$ ipython --no-banner

In [1]: import numpy as np

In [2]: np.set_printoptions(precision=2, suppress=True, linewidth=160, floatmode="fixed")

In [3]: W0 = np.loadtxt("w.csv", delimiter=",")

In [4]: W0
Out[4]: 
array([[ 4.36,  5.78,  2.87,  2.85,  5.83,  1.43,  1.49,  2.91,  4.39,  2.90,  5.88,  4.41,  5.78,  5.73],
       [ 3.72,  4.89,  2.50,  2.48,  4.96,  1.24,  1.24,  2.50,  3.72,  2.42,  4.93,  3.71,  4.90,  4.87],
       [ 4.88,  6.54,  3.27,  3.24,  6.61,  1.62,  1.60,  3.24,  4.89,  3.31,  6.53,  4.80,  6.58,  6.57],
       [ 1.34,  1.82,  0.92,  0.84,  1.75,  0.56,  0.40,  0.87,  1.32,  0.84,  1.85,  1.40,  1.74,  1.81],
       [-3.93, -5.22, -2.60, -2.60, -5.26, -1.32, -1.33, -2.57, -3.92, -2.58, -5.21, -3.95, -5.29, -5.18],
       [-1.15, -1.50, -0.78, -0.76, -1.45, -0.39, -0.39, -0.79, -1.12, -0.80, -1.48, -1.15, -1.47, -1.43],
       [-0.78, -1.11, -0.55, -0.54, -1.13, -0.29, -0.23, -0.58, -0.89, -0.58, -1.17, -0.79, -1.09, -1.09],
       [-3.71, -4.97, -2.46, -2.47, -4.90, -1.17, -1.15, -2.48, -3.70, -2.51, -4.99, -3.62, -4.87, -4.86],
       [ 0.70,  0.98,  0.36,  0.54,  1.02,  0.23,  0.29,  0.47,  0.72,  0.48,  0.98,  0.71,  0.95,  0.98],
       [ 0.78,  1.01,  0.43,  0.50,  1.05,  0.23,  0.28,  0.48,  0.81,  0.55,  0.94,  0.71,  0.98,  0.92],
       [-0.70, -1.00, -0.53, -0.52, -0.95, -0.34, -0.22, -0.60, -0.60, -0.43, -0.96, -0.77, -0.89, -1.02],
       [ 0.66,  0.93,  0.33,  0.48,  0.82,  0.19,  0.04,  0.48,  0.64,  0.45,  0.79,  0.66,  0.83,  0.75],
       [ 0.16,  0.27,  0.11,  0.10,  0.35, -0.01,  0.11,  0.10,  0.26,  0.13,  0.24,  0.25,  0.25,  0.28],
       [-3.31, -4.52, -2.20, -2.16, -4.37, -1.13, -1.13, -2.32, -3.37, -2.33, -4.49, -3.33, -4.50, -4.50],
       [-2.91, -3.94, -1.90, -1.97, -3.82, -1.04, -0.90, -2.02, -2.95, -1.98, -3.88, -3.02, -3.95, -3.92],
       [-2.12, -2.79, -1.39, -1.36, -2.68, -0.71, -0.64, -1.40, -2.08, -1.38, -2.77, -2.04, -2.87, -2.71],
       [ 1.84,  2.45,  1.21,  1.23,  2.50,  0.66,  0.75,  1.27,  1.88,  1.24,  2.49,  1.95,  2.55,  2.44]])

In [5]: rng = np.random.default_rng(80120)

In [6]: M2 = W0 + rng.integers(-2, 3, (17, 1)) @ rng.integers(-2, 3, (1, 14))

In [7]: M2
Out[7]: 
array([[ 5.36,  3.78,  2.87,  1.85,  6.83,  2.43,  1.49,  3.91,  2.39,  0.90,  6.88,  5.41,  5.78,  3.73],
       [ 5.72,  0.89,  2.50,  0.48,  6.96,  3.24,  1.24,  4.50, -0.28, -1.58,  6.93,  5.71,  4.90,  0.87],
       [ 3.88,  8.54,  3.27,  4.24,  5.61,  0.62,  1.60,  2.24,  6.89,  5.31,  5.53,  3.80,  6.58,  8.57],
       [ 2.34, -0.18,  0.92, -0.16,  2.75,  1.56,  0.40,  1.87, -0.68, -1.16,  2.85,  2.40,  1.74, -0.19],
       [-4.93, -3.22, -2.60, -1.60, -6.26, -2.32, -1.33, -3.57, -1.92, -0.58, -6.21, -4.95, -5.29, -3.18],
       [-2.15,  0.50, -0.78,  0.24, -2.45, -1.39, -0.39, -1.79,  0.88,  1.20, -2.48, -2.15, -1.47,  0.57],
       [-1.78,  0.89, -0.55,  0.46, -2.13, -1.29, -0.23, -1.58,  1.11,  1.42, -2.17, -1.79, -1.09,  0.91],
       [-1.71, -8.97, -2.46, -4.47, -2.90,  0.83, -1.15, -0.48, -7.70, -6.51, -2.99, -1.62, -4.87, -8.86],
       [-1.30,  4.98,  0.36,  2.54, -0.98, -1.77,  0.29, -1.53,  4.72,  4.48, -1.02, -1.29,  0.95,  4.98],
       [-1.22,  5.01,  0.43,  2.50, -0.95, -1.77,  0.28, -1.52,  4.81,  4.55, -1.06, -1.29,  0.98,  4.92],
       [-1.70,  1.00, -0.53,  0.48, -1.95, -1.34, -0.22, -1.60,  1.40,  1.57, -1.96, -1.77, -0.89,  0.98],
       [ 0.66,  0.93,  0.33,  0.48,  0.82,  0.19,  0.04,  0.48,  0.64,  0.45,  0.79,  0.66,  0.83,  0.75],
       [-1.84,  4.27,  0.11,  2.10, -1.65, -2.01,  0.11, -1.90,  4.26,  4.13, -1.76, -1.75,  0.25,  4.28],
       [-1.31, -8.52, -2.20, -4.16, -2.37,  0.87, -1.13, -0.32, -7.37, -6.33, -2.49, -1.33, -4.50, -8.50],
       [-1.91, -5.94, -1.90, -2.97, -2.82, -0.04, -0.90, -1.02, -4.95, -3.98, -2.88, -2.02, -3.95, -5.92],
       [-3.12, -0.79, -1.39, -0.36, -3.68, -1.71, -0.64, -2.40, -0.08,  0.62, -3.77, -3.04, -2.87, -0.71],
       [ 1.84,  2.45,  1.21,  1.23,  2.50,  0.66,  0.75,  1.27,  1.88,  1.24,  2.49,  1.95,  2.55,  2.44]])

In [8]: np.round(np.linalg.svd(M2 - W0, compute_uv=False), 2) + 0
Out[8]: array([27.55,  0.00,  0.00,  0.00,  0.00,  0.00,  0.00,  0.00,  0.00,  0.00,  0.00,  0.00,  0.00,  0.00])

In [9]: np.abs(M2 - W0).sum(axis=1)
Out[9]: array([15.00, 30.00, 15.00, 15.00, 15.00, 15.00, 15.00, 30.00, 30.00, 30.00, 15.00,  0.00, 30.00, 30.00, 15.00, 15.00,  0.00])

In [10]: U, s, Vt = np.linalg.svd(W0)

In [11]: np.argmax(s[:-1] / (s[1:] + 1e-6)) + 1
Out[11]: np.int64(1)

In [12]: s
Out[12]: array([40.68,  0.36,  0.31,  0.25,  0.23,  0.20,  0.19,  0.17,  0.13,  0.10,  0.10,  0.07,  0.06,  0.04])

In [13]: M2 = U[:, :1] @ np.diag(s[:1]) @ Vt[:1]

In [14]: np.linalg.matrix_rank(W0, rtol=0.05)
Out[14]: np.int64(1)

In [15]: round(float(np.abs(W0 - M2).max()), 2)
Out[15]: 0.17

In [16]: round(np.linalg.norm(W0 - M2) / np.linalg.norm(W0), 2)
Out[16]: np.float64(0.02)

In [17]: X = np.array([[2, 1, 0, 1, 2, 1, -1],
    ...:     [-3, -3, 2, -3, -1, 0, -2],
    ...:     [2, -1, 1, 0, -2, -2, 3],
    ...:     [-3, 3, 3, 1, 2, 0, -1],
    ...:     [3, -1, -2, -3, -3, 2, -2],
    ...:     [-1, -2, 3, -3, -1, 1, -1],
    ...:     [-3, 0, -3, 0, -2, 1, -1]])

In [18]: M2 = np.linalg.invert(X)
---------------------------------------------------------------------------
AttributeError                            Traceback (most recent call last)
Cell In[18], line 1
----> 1 M2 = np.linalg.invert(X)

AttributeError: module 'numpy.linalg' has no attribute 'invert'

In [19]: M2 = np.linalg.inv(X)

In [20]: np.allclose(M2, X.T)
Out[20]: False

In [21]: M2
Out[21]: 
array([[ 0.22,  0.06,  0.14,  0.01,  0.10, -0.08, -0.05],
       [-0.54, -0.22, -0.23,  0.22,  0.22, -0.10, -0.26],
       [ 0.49,  0.11,  0.38,  0.16, -0.05,  0.15,  0.21],
       [ 1.28,  0.35,  0.80,  0.11, -0.20, -0.01,  0.73],
       [-0.57, -0.19, -0.60, -0.22, -0.09,  0.02, -0.47],
       [ 0.29, -0.44, -0.04, -0.16, -0.20,  0.68,  0.35],
       [-0.67, -0.57, -0.39, -0.24, -0.17,  0.44, -0.20]])

In [22]: round(float(np.linalg.det(X) * np.linalg.det(M2)), 2)
Out[22]: 1.0
